$ ipython --no-banner

In [1]: import numpy as np

In [2]: np.set_printoptions(precision=3, suppress=True, linewidth=100)

In [3]: F = np.loadtxt("run11.csv", delimiter=",")

In [4]: F
Out[4]: 
array([[ 0.029, -0.143,  0.086],
       [-0.143,  0.714, -0.429],
       [ 0.086, -0.429,  0.257]])

In [5]: rank = np.linalg.matrix_rank(F)

In [6]: rank
Out[6]: np.int64(1)

In [7]: null = np.linalg.svd(F)[2][rank:].T

In [8]: np.round(F @ null, 3) + 0
Out[8]: 
array([[0., 0.],
       [0., 0.],
       [0., 0.]])

In [9]: np.linalg.matrix_rank(F.T @ F), np.linalg.matrix_rank(F @ F.T)
Out[9]: (np.int64(1), np.int64(1))

In [10]: null @ null.T
Out[10]: 
array([[ 0.971,  0.143, -0.086],
       [ 0.143,  0.286,  0.429],
       [-0.086,  0.429,  0.743]])

In [11]: [int(np.linalg.matrix_rank(np.delete(F, i, axis=0))) for i in range(3)]
Out[11]: [1, 1, 1]

In [12]: [int(np.linalg.matrix_rank(F[:i])) for i in range(1, len(F) + 1)]
Out[12]: [1, 1, 1]

In [13]: W = np.array([[2, -1, -2, 2], [2, 0, -1, 1], [-2, 1, 2, -2]])

In [14]: c = np.array([0, 2, 1, 0])

In [15]: act = np.maximum(F @ W + c, 0)

In [16]: act
Out[16]: 
array([[0.   , 2.057, 1.257, 0.   ],
       [2.   , 1.714, 0.   , 1.286],
       [0.   , 2.171, 1.771, 0.   ]])

In [17]: np.linalg.matrix_rank(act)
Out[17]: np.int64(3)

In [18]: Z = np.array([[-3, -3], [3, 1], [0, 1], [1, 2]])

In [19]: W @ Z
Out[19]: 
array([[-7, -5],
       [-5, -5],
       [ 7,  5]])

In [20]: act @ Z
Out[20]: 
array([[ 6.171,  3.314],
       [ 0.429, -1.714],
       [ 6.514,  3.943]])

In [21]: m1 = np.load("dump.npy")

In [22]: m1
Out[22]: 
array([[ 0,  0,  0, -2],
       [ 0,  3,  0,  0],
       [-1,  0,  0,  0],
       [ 0,  0,  3,  0]])

In [23]: np.linalg.norm(m1, axis=0)
Out[23]: array([1., 3., 3., 2.])

In [24]: m1.mean(axis=0)
Out[24]: array([-0.25,  0.75,  0.75, -0.5 ])

In [25]: np.linalg.svd(m1, compute_uv=False)
Out[25]: array([3., 3., 2., 1.])

In [26]: O, vecs = np.linalg.qr(m1[:, :3])[0], np.linalg.qr(m1[:, 3:])[0]

In [27]: sig = np.linalg.svd(O.T @ vecs, compute_uv=False)

In [28]: sig
Out[28]: array([0.])

In [29]: (sig > 0.9).sum()
Out[29]: np.int64(0)

In [30]: E = np.loadtxt("w.csv", delimiter=",")

In [31]: E
Out[31]: 
array([[6., 0., 5.],
       [0., 6., 0.],
       [4., 0., 1.],
       [8., 0., 5.],
       [2., 1., 1.],
       [0., 2., 3.],
       [0., 5., 0.],
       [2., 2., 0.],
       [8., 0., 5.],
       [0., 2., 3.],
       [6., 0., 1.],
       [0., 8., 0.],
       [6., 0., 3.]])

In [32]: Y = E / np.linalg.norm(E, axis=1, keepdims=True)

In [33]: cov = Y @ Y.T

In [34]: (cov - 2 * np.eye(13)).round(6).argmax(axis=1)
Out[34]: array([ 3,  6, 10,  8, 12,  9,  1,  4,  3,  5,  2,  1,  3])
